% python3 -q
>>> import numpy as np
>>> np.set_printoptions(precision=1, suppress=True, linewidth=200, floatmode="fixed")
>>> cent = np.array([[0.6, -0.1, -0.4, 0.3, -0.6, -0.5, 0.8, -0.8, -0.2],
...     [0.9, 0.1, 0.4, -1.2, -0.7, 1.6, 0.8, 2.2, 1.0],
...     [-1.1, 0.4, -0.7, -1.0, 0.2, -0.9, 1.5, 0.2, -1.1],
...     [-0.7, 1.2, -0.1, 0.1, -0.1, 0.0, 0.7, -0.2, 0.4]])
>>> rng = np.random.default_rng(535655)
>>> m1 = np.array([[1, 0, 4, 1],
...     [4, 5, 3, 0],
...     [4, 5, 1, 3],
...     [0, 3, 4, 5],
...     [5, 5, 5, 4],
...     [2, 0, 2, 2],
...     [5, 0, 5, 1],
...     [0, 0, 2, 3],
...     [0, 4, 5, 1],
...     [5, 4, 2, 3],
...     [5, 2, 0, 2],
...     [4, 4, 3, 4],
...     [5, 0, 5, 2],
...     [3, 2, 4, 3],
...     [1, 0, 1, 4],
...     [4, 4, 3, 2],
...     [2, 1, 3, 0],
...     [5, 0, 5, 1],
...     [0, 5, 2, 3],
...     [3, 4, 4, 5],
...     [4, 5, 1, 0],
...     [3, 3, 3, 0]]) @ cent + 0.3 * rng.normal(size=(22, 9))
>>> m1.round(1) + 0
array([[ -5.1,   3.1,  -2.7,  -3.6,  -0.1,  -3.9,   7.8,   0.2,  -4.1],
       [  3.7,   1.0,  -1.5,  -7.9,  -5.4,   3.3,  11.9,   8.4,   1.3],
       [  3.6,   3.9,  -0.3,  -5.5,  -5.9,   5.2,  10.5,   7.4,   4.6],
       [ -5.3,   8.0,  -2.1,  -6.8,  -2.1,   1.1,  12.1,   6.2,   0.6],
       [ -0.7,   6.7,  -4.2,  -9.0,  -5.9,   0.9,  18.1,   7.4,  -0.4],
       [ -2.6,   3.2,  -2.6,  -1.2,  -0.9,  -2.9,   5.6,  -1.5,  -1.6],
       [ -3.4,   2.5,  -5.8,  -3.3,  -2.2,  -6.7,  12.3,  -3.7,  -6.0],
       [ -4.2,   4.4,  -1.5,  -2.1,   0.4,  -2.0,   4.9,   0.1,  -0.8],
       [ -2.5,   3.1,  -2.7, -10.0,  -2.1,   2.2,  11.5,   9.6,  -1.3],
       [  2.5,   4.7,  -1.6,  -5.2,  -5.7,   2.0,  12.2,   4.2,   1.9],
       [  3.3,   2.2,  -1.5,  -0.6,  -5.0,   0.3,   7.4,   0.1,   1.6],
       [  0.6,   6.3,  -2.3,  -6.2,  -5.0,   1.6,  13.6,   5.7,   1.2],
       [ -4.2,   4.0,  -5.4,  -3.1,  -1.9,  -7.2,  13.0,  -3.2,  -5.6],
       [ -3.8,   4.6,  -3.3,  -5.3,  -2.7,  -1.9,  12.3,   1.7,  -1.6],
       [ -3.2,   5.0,  -1.5,  -0.3,  -1.1,  -1.4,   4.9,  -0.6,   0.6],
       [  1.2,   4.0,  -2.4,  -6.4,  -4.6,   1.4,  12.8,   5.6,   1.0],
       [ -1.2,   1.5,  -2.5,  -3.8,  -1.1,  -2.6,   7.2,   1.1,  -2.7],
       [ -3.0,   2.7,  -5.6,  -3.3,  -1.9,  -6.8,  11.7,  -2.9,  -5.8],
       [  0.4,   4.6,   0.0,  -8.2,  -2.9,   6.4,   9.3,  10.9,   3.8],
       [ -2.3,   7.6,  -2.6,  -7.5,  -4.4,   1.1,  15.2,   6.0,   1.4],
       [  5.9,   0.3,  -0.9,  -5.8,  -5.9,   4.9,   9.2,   8.2,   2.9],
       [  1.3,   1.1,  -2.0,  -5.6,  -3.7,   1.3,   9.8,   5.1,  -1.1]])
>>> cov = np.cov(m1, rowvar=False)
>>> np.polyfit(m1[:, 5], m1[:, 6], 1)
array([ 0.1, 10.6])
>>> np.argwhere(np.triu(np.abs(np.corrcoef(m1.T)) > 0.8, 1))
array([[0, 4],
       [2, 5],
       [2, 8],
       [3, 7],
       [5, 7],
       [5, 8]])
>>> np.median(m1, axis=0)
array([-1.7,  3.9, -2.3, -5.4, -2.8,  1.0, 11.6,  4.7,  0.1])
>>> cov.shape
(9, 9)
>>> np.round(np.corrcoef(m1.T), 1) + 0
array([[ 1.0, -0.4,  0.5, -0.2, -0.8,  0.7,  0.1,  0.5,  0.7],
       [-0.4,  1.0,  0.0, -0.2,  0.0,  0.1,  0.4,  0.2,  0.2],
       [ 0.5,  0.0,  1.0, -0.1, -0.3,  0.8, -0.4,  0.6,  0.9],
       [-0.2, -0.2, -0.1,  1.0,  0.5, -0.6, -0.7, -0.9, -0.3],
       [-0.8,  0.0, -0.3,  0.5,  1.0, -0.6, -0.6, -0.6, -0.6],
       [ 0.7,  0.1,  0.8, -0.6, -0.6,  1.0,  0.1,  0.9,  0.9],
       [ 0.1,  0.4, -0.4, -0.7, -0.6,  0.1,  1.0,  0.3,  0.0],
       [ 0.5,  0.2,  0.6, -0.9, -0.6,  0.9,  0.3,  1.0,  0.8],
       [ 0.7,  0.2,  0.9, -0.3, -0.6,  0.9,  0.0,  0.8,  1.0]])
>>> x = np.array([2, 3, 2, 3, 1, 2, 1, 0, 0])
>>> rhs = m1 @ x
>>> np.round(np.linalg.solve(m1.T @ m1, m1.T @ rhs), 1) + 0
array([2.0, 3.0, 2.0, 3.0, 1.0, 2.0, 1.0, 0.0, 0.0])
>>> try:
...     np.linalg.solve(m1, rhs)
... except np.linalg.LinAlgError as e:
...     print(e)
... 
Last 2 dimensions of the array must be square
>>> rhs = rhs + 0.1 * rng.normal(size=22)
>>> rhs
array([-17.4,  -3.2,  16.9,   1.3,  -2.5,  -5.6, -24.0,  -2.9, -17.5,  10.6,  11.7,   8.5, -19.9, -10.5,   5.5,   1.5, -13.2, -22.7,   9.3,   3.3,   7.0,  -6.1])
>>> b, *_ = np.linalg.lstsq(m1, rhs)
>>> [round(float(np.linalg.norm(np.linalg.solve(m1.T @ m1 + lam * np.eye(9), m1.T @ rhs))), 2) for lam in (0, 1, 10, 100)]
[5.68, 4.22, 3.4, 2.14]
>>> b.round()
array([ 2.0,  3.0,  2.0,  3.0,  1.0,  2.0,  1.0,  0.0, -0.0])
>>> np.round(np.linalg.norm(rhs - m1 @ b), 1)
np.float64(0.4)
>>> np.round(m1.T @ (rhs - m1 @ b), 1) + 0
array([0.0, 0.0, 0.0, 0.0, 0.0, 0.0, 0.0, 0.0, 0.0])
>>> proj = m1 @ np.linalg.solve(m1.T @ m1, m1.T)
>>> proj @ m1[:, 8]
array([-4.1,  1.3,  4.6,  0.6, -0.4, -1.6, -6.0, -0.8, -1.3,  1.9,  1.6,  1.2, -5.6, -1.6,  0.6,  1.0, -2.7, -5.8,  3.8,  1.4,  2.9, -1.1])
>>> round(np.trace(proj), 1)
np.float64(9.0)
>>> np.allclose(proj @ proj, proj)
True
>>> A2 = np.c_[m1[:, :6] @ np.array([[2, 0, 2, 1, 0, 0],
...     [3, 1, 0, -1, 0, -2],
...     [2, 2, 2, -2, -1, -3],
...     [-2, -1, 0, -1, 0, 1],
...     [3, 1, 2, 1, 0, -1],
...     [-2, -2, 3, -2, -3, -2]]), np.array([-2, 3, 3, 0, -2, -3, -3, -1, -3, 1, -2, 0, -2, 3, -3, 0, 1, -1, -1, 0, -2, 2])]
>>> A2
array([[  8.3,   8.9, -27.4,   8.6,  14.3,   6.2,  -2.0],
       [  0.3,  -6.1,   3.4,   1.5,  -8.4,  -6.6,   3.0],
       [  1.0,  -7.6,  10.3, -10.6, -15.3, -16.9,   3.0],
       [ 14.1,   6.2, -15.7,  -6.7,  -1.2, -16.6,   0.0],
       [  8.6,  -0.5, -18.9,   2.2,   1.4,  -5.7,  -2.0],
       [  4.6,   4.0, -21.0,   5.6,  11.4,   7.1,  -3.0],
       [  2.8,   5.6, -42.9,  20.1,  26.0,  24.5,  -3.0],
       [ 11.3,   8.0, -16.8,   0.7,   7.6,  -2.9,  -1.0],
       [  8.0,   1.1,  -8.1,   3.3,  -3.9, -10.3,  -3.0],
       [  5.1,  -3.0,  -3.8,  -3.4,  -4.2,  -7.9,   1.0],
       [ -4.1,  -5.8,  -5.5,  -0.8,   0.7,   4.0,  -2.0],
       [  9.8,  -0.2,  -8.7,  -3.0,  -2.4, -10.0,   0.0],
       [  7.5,   8.7, -44.6,  18.3,  27.0,  21.6,  -2.0],
       [  5.8,   4.4, -25.3,   4.7,   9.1,   2.1,   3.0],
       [  5.5,   4.0, -15.9,  -3.2,   5.7,  -1.9,  -3.0],
       [  5.5,  -1.9,  -7.4,   0.8,  -1.9,  -5.4,   0.0],
       [  6.5,   4.3, -17.5,  10.3,  10.4,   7.2,   1.0],
       [  5.4,   6.5, -41.5,  20.6,  26.1,  23.7,  -1.0],
       [  9.3,  -2.9,  14.2, -11.9, -19.3, -27.3,  -1.0],
       [ 12.4,   3.2, -15.3,  -3.8,  -0.8, -12.7,   0.0],
       [ -4.9, -11.4,  13.1,  -2.7, -13.9,  -7.8,  -2.0],
       [ -0.8,  -3.7,  -4.9,   3.5,  -1.9,  -0.6,   2.0]])
>>> np.round(np.linalg.norm(A2 - m1 @ np.linalg.lstsq(m1, A2)[0], axis=0), 1) + 0
array([0.0, 0.0, 0.0, 0.0, 0.0, 0.0, 5.8])
>>> np.round(np.linalg.lstsq(m1, A2[:, 0])[0], 1) + 0
array([ 2.0,  3.0,  2.0, -2.0,  3.0, -2.0,  0.0,  0.0,  0.0])
